% ipython --no-banner

In [1]: import numpy as np

In [2]: from numpy import linalg as LA

In [3]: np.set_printoptions(suppress=True, linewidth=120)

In [4]: tidy = lambda a: np.round(a, 2) + 0

In [5]: mat = np.load("x.npy")

In [6]: print(mat)
[[ 1 -1  1]
 [ 1  0  0]
 [ 1  1  1]
 [ 1  2  4]]

In [7]: A2 = np.array([[1, 1], [2, 3], [0, 3]])

In [8]: print(mat @ A2)
[[-1  1]
 [ 1  1]
 [ 3  7]
 [ 5 19]]

In [9]: print(np.vstack([mat, A2.T]).shape)
(6, 3)

In [10]: print(np.einsum("ij->j", mat))
[4 2 6]

In [11]: print(np.einsum("ik,kj->ji", mat, A2))
[[-1  1  3  5]
 [ 1  1  7 19]]

In [12]: print(A2.T @ mat.T)
[[-1  1  3  5]
 [ 1  1  7 19]]

In [13]: A2 = np.c_[mat[:, :1] @ np.array([[6]]), np.array([-1, -2, 0, 2])]

In [14]: print(A2)
[[ 6 -1]
 [ 6 -2]
 [ 6  0]
 [ 6  2]]

In [15]: print(tidy(LA.norm(A2 - mat @ LA.lstsq(mat, A2)[0], axis=0)))
[0.   0.67]

In [16]: print(tidy(LA.norm(LA.qr(mat)[0].T @ A2, axis=0) ** 2 / ((A2 ** 2).sum(axis=0) + 1e-12)))
[1.   0.95]

In [17]: print(LA.matrix_rank(A2))
2

In [18]: print(tidy(LA.norm(mat, 1)), tidy(LA.norm(mat, np.inf)))
6.0 7.0

In [19]: print(mat[0] @ mat[2])
1

In [20]: print(tidy(LA.norm(mat, "nuc")))
7.67

In [21]: print(tidy(LA.norm(mat, axis=0)))
[2.   2.45 4.24]

In [22]: print(LA.norm(mat, axis=1).argmax())
3

In [23]: print(tidy(LA.norm(mat) ** 2 / LA.norm(mat, 2) ** 2))
1.17

In [24]: A2 = mat[0, 0] * mat[1:] - np.outer(mat[1:, 0], mat[0])

In [25]: print(A2)
[[ 0  1 -1]
 [ 0  2  0]
 [ 0  3  3]]

In [26]: print(LA.matrix_rank(A2), LA.matrix_rank(mat))
2 3

In [27]: rng = np.random.default_rng(544)

In [28]: J = np.triu(rng.random((3, 3)) < 0.8, 1).astype(int)

In [29]: J = J + J.T

In [30]: print(J)
[[0 0 1]
 [0 0 1]
 [1 1 0]]

In [31]: # equal to its transpose

In [32]: ev, evecs = LA.eigh(J)

In [33]: print(tidy(LA.eigvalsh(J @ J)))
[0. 2. 2.]

In [34]: print(tidy(ev))
[-1.41  0.    1.41]

In [35]: print((ev > 1e-8).sum(), (ev < -1e-8).sum())
1 1

In [36]: print(tidy(np.abs(evecs[:, -1])))
[0.5  0.5  0.71]

In [37]: print(tidy(evecs @ np.diag(ev) @ evecs.T))
[[0. 0. 1.]
 [0. 0. 1.]
 [1. 1. 0.]]

In [38]: print(np.allclose(J @ J.T, J.T @ J))
True

In [39]: print(np.trace(J))
0

In [40]: print(LA.matrix_power(J, 4))
[[2 2 0]
 [2 2 0]
 [0 0 4]]

In [41]: print(np.allclose(J, J.T))
True

In [42]: print((J + J.T) / 2)
[[0. 0. 1.]
 [0. 0. 1.]
 [1. 1. 0.]]

In [43]: idx = rng.permutation(3)

In [44]: print(idx)
[0 1 2]

In [45]: A2 = J[idx][:, idx]

In [46]: print(np.trace(A2))
0

In [47]: print(A2)
[[0 0 1]
 [0 0 1]
 [1 1 0]]

In [48]: P = np.triu(np.array([[-1, 3, -3], [-3, 3, -3], [1, -1, 3]]), 1) + np.eye(3)

In [49]: A2 = P @ J @ LA.inv(P)

In [50]: print(tidy(LA.det(A2)))
0.0

In [51]: print(P @ J - J @ P)
[[-3. -3.  3.]
 [-3. -3.  0.]
 [ 0. -3.  6.]]

In [52]: print(LA.matrix_rank(A2))
2

In [53]: print(np.trace(A2), np.trace(J))
0.0 0

In [54]: print(tidy(np.poly(A2)))
[ 1.  0. -2.  0.]

In [55]: cov = J.T @ J

In [56]: print((J @ J.T).shape)
(3, 3)

In [57]: print(tidy(LA.svd(J, compute_uv=False) ** 2))
[2. 2. 0.]

In [58]: print(cov)
[[1 1 0]
 [1 1 0]
 [0 0 2]]

In [59]: W0 = np.array([[-1, -2, 1, -2], [0, -1, 2, -1], [0, 0, -1, 1], [0, 0, 0, 2]])

In [60]: # triangular

In [61]: u = np.array([1, -2, 1])

In [62]: print(np.polyval(u, W0[1]))
[1 4 1 4]

In [63]: print(np.cross(W0[1, :3], W0[2, :3]))
[1 0 0]

In [64]: print(np.correlate(W0[1], W0[2], "full"))
[ 0 -1  3 -3  1  0  0]

In [65]: print(np.prod(np.diag(W0)), tidy(LA.det(W0)))
-2 -2.0

In [66]: print([int(LA.matrix_rank(LA.matrix_power(W0, p))) for p in range(1, 5)])
[4, 4, 4, 4]

In [67]: print(tidy(np.sort(LA.eigvals(W0))))
[-1. -1. -1.  2.]

In [68]: print(LA.matrix_rank(W0 - W0[0, 0] * np.eye(4)))
3

In [69]: print(W0 @ W0)
[[ 1  4 -6  1]
 [ 0  1 -4  1]
 [ 0  0  1  1]
 [ 0  0  0  4]]

In [70]: W0.inv()
---------------------------------------------------------------------------
AttributeError                            Traceback (most recent call last)
Cell In[70], line 1
----> 1 W0.inv()

AttributeError: 'numpy.ndarray' object has no attribute 'inv'

In [71]: print(tidy(np.abs(LA.eigvals(W0)).max()))
2.0

In [72]: feats = np.loadtxt("m.csv", delimiter=",")

In [73]: print(feats)
[[ 1.  0.  0.  0.]
 [-4.  1.  0.  0.]
 [-1. -2.  1.  0.]
 [-4. -4. -1.  1.]]

In [74]: print([round(float(x), 2) for x in LA.svd(feats, compute_uv=False)[:3]])
[6.63, 3.49, 1.35]

In [75]: print(LA.matrix_rank(feats, rtol=0.1))
3

In [76]: print(tidy(LA.norm(feats, 2) / LA.norm(feats)))
0.87

In [77]: ev, evecs = LA.eig(feats)

In [78]: print(np.prod(ev))
1.0

In [79]: print(tidy(np.sort(LA.eigvals(feats.T))))
[1. 1. 1. 1.]

In [80]: idx = rng.permutation(4)

In [81]: print(idx)
[3 0 1 2]

In [82]: A2 = feats[idx][:, idx]

In [83]: print(A2)
[[ 1. -4. -4. -1.]
 [ 0.  1.  0.  0.]
 [ 0. -4.  1.  0.]
 [ 0. -1. -2.  1.]]

In [84]: print(np.diag(A2))
[1. 1. 1. 1.]

In [85]: print(tidy(np.sort(np.abs(LA.eigvals(A2)))))
[1. 1. 1. 1.]

In [86]: cov = feats.T @ feats

In [87]: print(cov)
[[34. 14.  3. -4.]
 [14. 21.  2. -4.]
 [ 3.  2.  2. -1.]
 [-4. -4. -1.  1.]]

In [88]: print(tidy(LA.eigvalsh(cov)[::-1]))
[43.98 12.19  1.83  0.  ]

In [89]: print(np.diag(cov))
[34. 21.  2.  1.]

In [90]: print((feats @ feats.T).shape)
(4, 4)

In [91]: print(np.allclose(cov, cov.T))
True

In [92]: E = np.loadtxt("sample7.csv", delimiter=",")

In [93]: print(E)
[[1.   0.9  0.81 0.73]
 [0.9  1.   0.9  0.81]
 [0.81 0.9  1.   0.9 ]
 [0.73 0.81 0.9  1.  ]]

In [94]: # symmetric

In [95]: idx = rng.permutation(4)

In [96]: A2 = E[:, idx] * rng.choice([-1, 1], 4)

In [97]: print(A2)
[[ 0.73 -1.    0.9  -0.81]
 [ 0.81 -0.9   1.   -0.9 ]
 [ 0.9  -0.81  0.9  -1.  ]
 [ 1.   -0.73  0.81 -0.9 ]]

In [98]: U, _, Vh = LA.svd(E.T @ A2)

In [99]: print(tidy(LA.lstsq(E, A2)[0]))
[[ 0. -1.  0.  0.]
 [ 0.  0.  1.  0.]
 [ 0.  0.  0. -1.]
 [ 1.  0.  0.  0.]]

In [100]: print(tidy(U @ Vh))
[[ 0. -1.  0.  0.]
 [ 0.  0.  1.  0.]
 [ 0.  0.  0. -1.]
 [ 1.  0.  0.  0.]]

In [101]: print(tidy(LA.det(W0[::-1])))
-2.0

In [102]: print(np.einsum("ii->", W0))
-1

In [103]: print(np.einsum("ij,ji->", W0, W0))
7

In [104]: print(np.poly(W0))
[ 1.  1. -3. -5. -2.]

In [105]: U, sig, Vh = LA.svd(W0, full_matrices=False)

In [106]: print(tidy(sig))
[4.17 1.67 1.35 0.21]

In [107]: print(np.allclose(U * sig @ Vh, W0))
True

In [108]: print(tidy(Vh @ Vh.T))
[[1. 0. 0. 0.]
 [0. 1. 0. 0.]
 [0. 0. 1. 0.]
 [0. 0. 0. 1.]]

In [109]: print(tidy(U.T @ U))
[[1. 0. 0. 0.]
 [0. 1. 0. 0.]
 [0. 0. 1. 0.]
 [0. 0. 0. 1.]]

In [110]: print((sig > 1e-8).sum())
4

In [111]: print(tidy(sig / sig[0]))
[1.   0.4  0.32 0.05]
